$ python3 -q
>>> import numpy as np
>>> import numpy.linalg as la
>>> np.set_printoptions(precision=2, suppress=True, linewidth=120)
>>> E = np.load("case1.npy")
>>> print(E)
[[ 2  2  2  2]
 [ 1 -2  1 -2]
 [ 2  2  2  2]
 [ 1 -2  1 -2]]
>>> theta = np.radians(47)
>>> Rm = np.eye(4)
>>> Rm[1, 1] = Rm[0, 0] = np.cos(theta)
>>> Rm[1, 0], Rm[0, 1] = -np.sin(theta), np.sin(theta)
>>> print(Rm)
[[ 0.68  0.73  0.    0.  ]
 [-0.73  0.68  0.    0.  ]
 [ 0.    0.    1.    0.  ]
 [ 0.    0.    0.    1.  ]]
>>> out = E @ Rm.T
>>> print(out)
[[ 2.83 -0.1   2.    2.  ]
 [-0.78 -2.1   1.   -2.  ]
 [ 2.83 -0.1   2.    2.  ]
 [-0.78 -2.1   1.   -2.  ]]
>>> rk = la.matrix_rank(out)
>>> print(rk)
2
>>> null = la.svd(out)[2][rk:].T
>>> print([int(la.matrix_rank(np.delete(out, i, axis=0))) for i in range(4)])
[2, 2, 2, 2]
>>> print(np.allclose(out @ null, 0))
True
>>> print(la.matrix_rank(out.T @ out), la.matrix_rank(out @ out.T))
2 2
>>> print(np.round(out @ null, 2) + 0)
[[0. 0.]
 [0. 0.]
 [0. 0.]
 [0. 0.]]
>>> P = np.triu(np.array([[2, -1, 6, -1], [-3, 0, 7, -3], [2, 7, 5, -6], [-1, 1, -9, -8]]), 1) + np.eye(4)
>>> out = P @ E @ la.inv(P)
>>> print(np.round(la.det(out), 2))
0.0
>>> print(np.round(np.poly(out), 2) + 0)
[  1.   0. -24.   0.   0.]
>>> print(P @ E - E @ P)
[[ 10.  18. -16.  36.]
 [ 11.  21.  19.  21.]
 [ -6.  14. -32.  32.]
 [  0.   1.   8.   1.]]
>>> data = np.load("layer5.npy")
>>> print(data)
[[ 6  8  0  7 11  1  0]
 [ 9  8  0 12 12  0  1]
 [ 2  7  3  0  8  7  8]
 [ 5  5  6  0 10  7 10]
 [ 2 11  1  3  6  3  8]
 [ 4  7  0  3  8  4  5]
 [ 1 11  0  4  5  2  3]
 [ 6  0  2  2  8  7  5]
 [12  0  0  5 17  5  3]
 [10  0  0  5 11  7  0]
 [ 4  1  0  9  2  3  0]
 [ 0  9  0  0  6  7  6]
 [ 5  2  0  6  6  4  0]
 [ 4  0  0  1  7  7  0]]
>>> U, sigma, Vt = la.svd(data, full_matrices=False)
>>> print(np.round(np.sqrt((sigma ** 2).sum()), 2), np.round(la.norm(data), 2))
58.24 58.24
>>> print(np.abs(U[:, 0]).round(6).argmax())
8
>>> print(U.shape, sigma.shape, Vt.shape)
(14, 7) (7,) (7, 7)
>>> print(np.allclose(U * sigma @ Vt, data))
True
>>> print(np.round(Vt @ Vt.T, 2) + 0)
[[1. 0. 0. 0. 0. 0. 0.]
 [0. 1. 0. 0. 0. 0. 0.]
 [0. 0. 1. 0. 0. 0. 0.]
 [0. 0. 0. 1. 0. 0. 0.]
 [0. 0. 0. 0. 1. 0. 0.]
 [0. 0. 0. 0. 0. 1. 0.]
 [0. 0. 0. 0. 0. 0. 1.]]
>>> print(np.round(U.T @ U, 2) + 0)
[[1. 0. 0. 0. 0. 0. 0.]
 [0. 1. 0. 0. 0. 0. 0.]
 [0. 0. 1. 0. 0. 0. 0.]
 [0. 0. 0. 1. 0. 0. 0.]
 [0. 0. 0. 0. 1. 0. 0.]
 [0. 0. 0. 0. 0. 1. 0.]
 [0. 0. 0. 0. 0. 0. 1.]]
>>> print(round(float(la.norm(data, 1)), 2), np.round(la.norm(data, np.inf), 2))
117.0 43.0
>>> print(data[6] @ data[0])
179
>>> print(round(float(la.norm(data, 2)), 2))
50.39
>>> print(round(la.norm(data[6], 1), 2), round(la.norm(data[6], np.inf), 2))
26.0 11.0
>>> print(round(la.norm(data[6] - data[0]), 2))
9.43
>>> print(la.norm(data, axis=1).argmax())
8
>>> Z = data[[0, 7]].astype(float)
>>> for _ in range(7):
...     z = la.norm(data[:, None] - Z, axis=-1).argmin(axis=1)
...     Z = np.array([data[z == j].mean(axis=0) for j in range(2)])
... 
>>> print(z)
[0 0 0 0 0 0 0 1 1 1 1 0 1 1]
>>> print(np.abs(Z[1] - Z[0]).argmax())
1
>>> print(Z)
[[3.62 8.25 1.25 3.62 8.25 3.88 5.12]
 [6.83 0.5  0.33 4.67 8.5  5.5  1.33]]
>>> out = np.array([[0, -1], [3, -3], [3, 1], [3, -3], [1, 3], [1, 0], [2, -3]])
>>> print(np.einsum("ij->j", Z))
[10.46  8.75  1.58  8.29 16.75  9.38  6.46]
>>> print(Z @ out)
[[ 61.75 -28.62]
 [ 33.17  -0.5 ]]
>>> mat = np.load("w.npy")
>>> print(mat)
[[0.05 0.15 0.15 0.05]
 [0.15 0.45 0.45 0.15]
 [0.15 0.45 0.45 0.15]
 [0.05 0.15 0.15 0.05]]
>>> x = np.array([2, -9, -5, 0])
>>> print((x - mat @ x) @ (mat @ x))
0.0
>>> print(np.round(np.trace(la.pinv(mat) @ mat), 2))
1.0
>>> print(np.unique(mat.round(6), axis=0).shape)
(2, 4)
>>> rng = np.random.default_rng(18533)
>>> X = np.eye(7, dtype=int)[rng.permutation(7)]
>>> print(X)
[[0 0 0 1 0 0 0]
 [0 1 0 0 0 0 0]
 [0 0 1 0 0 0 0]
 [0 0 0 0 1 0 0]
 [0 0 0 0 0 0 1]
 [0 0 0 0 0 1 0]
 [1 0 0 0 0 0 0]]
>>> print(la.matrix_power(X, 100))
[[1 0 0 0 0 0 0]
 [0 1 0 0 0 0 0]
 [0 0 1 0 0 0 0]
 [0 0 0 1 0 0 0]
 [0 0 0 0 1 0 0]
 [0 0 0 0 0 1 0]
 [0 0 0 0 0 0 1]]
>>> print(X.sum(axis=1))
[1 1 1 1 1 1 1]
>>> pr = np.eye(7)[3]
>>> for _ in range(4):
...     pr = pr @ X
...     print(pr.round(2))
... 
[0. 0. 0. 0. 1. 0. 0.]
[0. 0. 0. 0. 0. 0. 1.]
[1. 0. 0. 0. 0. 0. 0.]
[0. 0. 0. 1. 0. 0. 0.]
>>> A = np.array([[3.0, 1.0, 0.0], [-3.0, 1.0, 0.0], [0.0, 0.0, 1.0]])
>>> print(A)
[[ 3.  1.  0.]
 [-3.  1.  0.]
 [ 0.  0.  1.]]
>>> print(la.pinv(A))
[[ 0.17 -0.17  0.  ]
 [ 0.5   0.5   0.  ]
 [ 0.    0.    1.  ]]
>>> print(A.T @ A)
[[18.  0.  0.]
 [ 0.  2.  0.]
 [ 0.  0.  1.]]
>>> print(A @ A.T)
[[10. -8.  0.]
 [-8. 10.  0.]
 [ 0.  0.  1.]]
>>> print(round(la.det(2 * A), 2), round(float(la.det(A)), 2))
48.0 6.0
>>> print(np.kron(np.eye(2, dtype=int), A))
[[ 3.  1.  0.  0.  0.  0.]
 [-3.  1.  0. -0.  0.  0.]
 [ 0.  0.  1.  0.  0.  0.]
 [ 0.  0.  0.  3.  1.  0.]
 [-0.  0.  0. -3.  1.  0.]
 [ 0.  0.  0.  0.  0.  1.]]
>>> print(round(float(la.det(A.T)), 2))
6.0
>>> F = np.load("sample17.npy")
>>> print(F)
[[1 1 5 0]
 [0 1 1 5]
 [5 0 1 1]
 [1 5 0 1]]
>>> z = rng.permutation(4)
>>> print(z)
[0 2 1 3]
>>> out = F[z][:, z]
>>> print(round(float(la.det(out)), 2), round(la.det(F[z]), 2))
595.0 -595.0
>>> print(out)
[[1 5 1 0]
 [5 1 0 1]
 [0 1 1 5]
 [1 0 5 1]]
>>> out = np.array([[1, -2, -2], [1, 0, -1]])
>>> Z = np.kron(out, F)
>>> print(Z)
[[  1   1   5   0  -2  -2 -10   0  -2  -2 -10   0]
 [  0   1   1   5   0  -2  -2 -10   0  -2  -2 -10]
 [  5   0   1   1 -10   0  -2  -2 -10   0  -2  -2]
 [  1   5   0   1  -2 -10   0  -2  -2 -10   0  -2]
 [  1   1   5   0   0   0   0   0  -1  -1  -5   0]
 [  0   1   1   5   0   0   0   0   0  -1  -1  -5]
 [  5   0   1   1   0   0   0   0  -5   0  -1  -1]
 [  1   5   0   1   0   0   0   0  -1  -5   0  -1]]
>>> print(la.matrix_rank(Z))
8
>>> print(Z.shape)
(8, 12)
>>> M = np.diag(np.array([2, 8, 6, 7, 1, 0, 8, 7]))
>>> print(M)
[[2 0 0 0 0 0 0 0]
 [0 8 0 0 0 0 0 0]
 [0 0 6 0 0 0 0 0]
 [0 0 0 7 0 0 0 0]
 [0 0 0 0 1 0 0 0]
 [0 0 0 0 0 0 0 0]
 [0 0 0 0 0 0 8 0]
 [0 0 0 0 0 0 0 7]]
>>> print(M @ la.pinv(M) @ M)
[[2. 0. 0. 0. 0. 0. 0. 0.]
 [0. 8. 0. 0. 0. 0. 0. 0.]
 [0. 0. 6. 0. 0. 0. 0. 0.]
 [0. 0. 0. 7. 0. 0. 0. 0.]
 [0. 0. 0. 0. 1. 0. 0. 0.]
 [0. 0. 0. 0. 0. 0. 0. 0.]
 [0. 0. 0. 0. 0. 0. 8. 0.]
 [0. 0. 0. 0. 0. 0. 0. 7.]]
>>> print(la.lstsq(M[:-1].T, M[-1])[2])
6
>>> print(np.unique(M.round(6), axis=0).shape)
(8, 8)
>>> feats = np.load("block19.npy")
>>> print(feats)
[[2 0 1 3 3 0 0]
 [3 3 1 0 3 2 1]
 [3 2 3 0 0 2 1]
 [3 0 1 3 0 4 2]]
>>> theta = np.radians(120)
>>> Rm = np.eye(7)
>>> Rm[5, 5] = Rm[4, 4] = np.cos(theta)
>>> Rm[5, 4], Rm[4, 5] = -np.sin(theta), np.sin(theta)
>>> print(Rm)
[[ 1.    0.    0.    0.    0.    0.    0.  ]
 [ 0.    1.    0.    0.    0.    0.    0.  ]
 [ 0.    0.    1.    0.    0.    0.    0.  ]
 [ 0.    0.    0.    1.    0.    0.    0.  ]
 [ 0.    0.    0.    0.   -0.5   0.87  0.  ]
 [ 0.    0.    0.    0.   -0.87 -0.5   0.  ]
 [ 0.    0.    0.    0.    0.    0.    1.  ]]
>>> out = feats @ Rm.T
>>> print(np.abs(out - feats).max(axis=0))
[0.  0.  0.  0.  4.5 6.  0. ]
>>> print(np.allclose(feats @ feats.T, out @ out.T))
True
>>> print(np.allclose(la.norm(feats, axis=1), la.norm(out, axis=1)))
True
>>> print(la.svd(feats, compute_uv=False), la.svd(out, compute_uv=False))
[9.26 4.06 3.98 2.01] [9.26 4.06 3.98 2.01]
>>> print(out)
[[ 2.    0.    1.    3.   -1.5  -2.6   0.  ]
 [ 3.    3.    1.    0.    0.23 -3.6   1.  ]
 [ 3.    2.    3.    0.    1.73 -1.    1.  ]
 [ 3.    0.    1.    3.    3.46 -2.    2.  ]]
>>> C2 = out.T @ out
>>> print(np.round(la.eigvalsh(C2)[::-1], 2) + 0)
[85.69 16.46 15.82  4.03  0.    0.    0.  ]
>>> print(np.allclose(C2, C2.T))
True
>>> print(la.matrix_rank(C2))
4
